% ipython --no-banner

In [1]: import numpy as np

In [2]: import numpy.linalg as la

In [3]: np.set_printoptions(precision=2, suppress=True, linewidth=140)

In [4]: def rnd(a):
   ...:     return np.round(a, 2) + 0
   ...: 

In [5]: data = np.loadtxt("block0.csv", delimiter=",")

In [6]: data
Out[6]: 
array([[ -4.39,   8.71,   7.32,  -9.23,  23.07],
       [ -9.36,   6.22,  12.39, -17.7 ,  -8.81],
       [  6.41,   6.6 ,  26.14,   2.83,   7.43],
       [ -7.93,   0.67, -11.63, -18.63,   9.71],
       [  5.46,   9.05,  20.52,   5.76,  13.84],
       [  7.96,  23.  ,  22.85,   5.65,  15.05],
       [ -7.07,  -6.29,  -5.02,   5.09,   2.42],
       [  7.2 ,  -9.5 ,   7.91,   0.2 ,  -0.62],
       [ -0.28,   2.37,   7.27,  -1.77,  15.9 ],
       [  5.51,   9.91,  14.65,   5.96,  15.48],
       [ 11.78,  14.11,   9.31,  -0.63,  20.57]])

In [7]: ang = np.radians(36)

In [8]: r_ = np.eye(5)

In [9]: r_[3, 3] = r_[1, 1] = np.cos(ang)

In [10]: r_[3, 1], r_[1, 3] = -np.sin(ang), np.sin(ang)

In [11]: rnd(r_)
Out[11]: 
array([[ 1.  ,  0.  ,  0.  ,  0.  ,  0.  ],
       [ 0.  ,  0.81,  0.  ,  0.59,  0.  ],
       [ 0.  ,  0.  ,  1.  ,  0.  ,  0.  ],
       [ 0.  , -0.59,  0.  ,  0.81,  0.  ],
       [ 0.  ,  0.  ,  0.  ,  0.  ,  1.  ]])

In [12]: out = data @ r_.T

In [13]: rnd(la.svd(data, compute_uv=False)), rnd(la.svd(out, compute_uv=False))
Out[13]: 
(array([68.32, 35.4 , 28.21, 16.98, 12.92]),
 array([68.32, 35.4 , 28.21, 16.98, 12.92]))

In [14]: np.allclose(data @ data.T, out @ out.T)
Out[14]: True

In [15]: np.allclose(la.norm(data, axis=1), la.norm(out, axis=1))
Out[15]: True
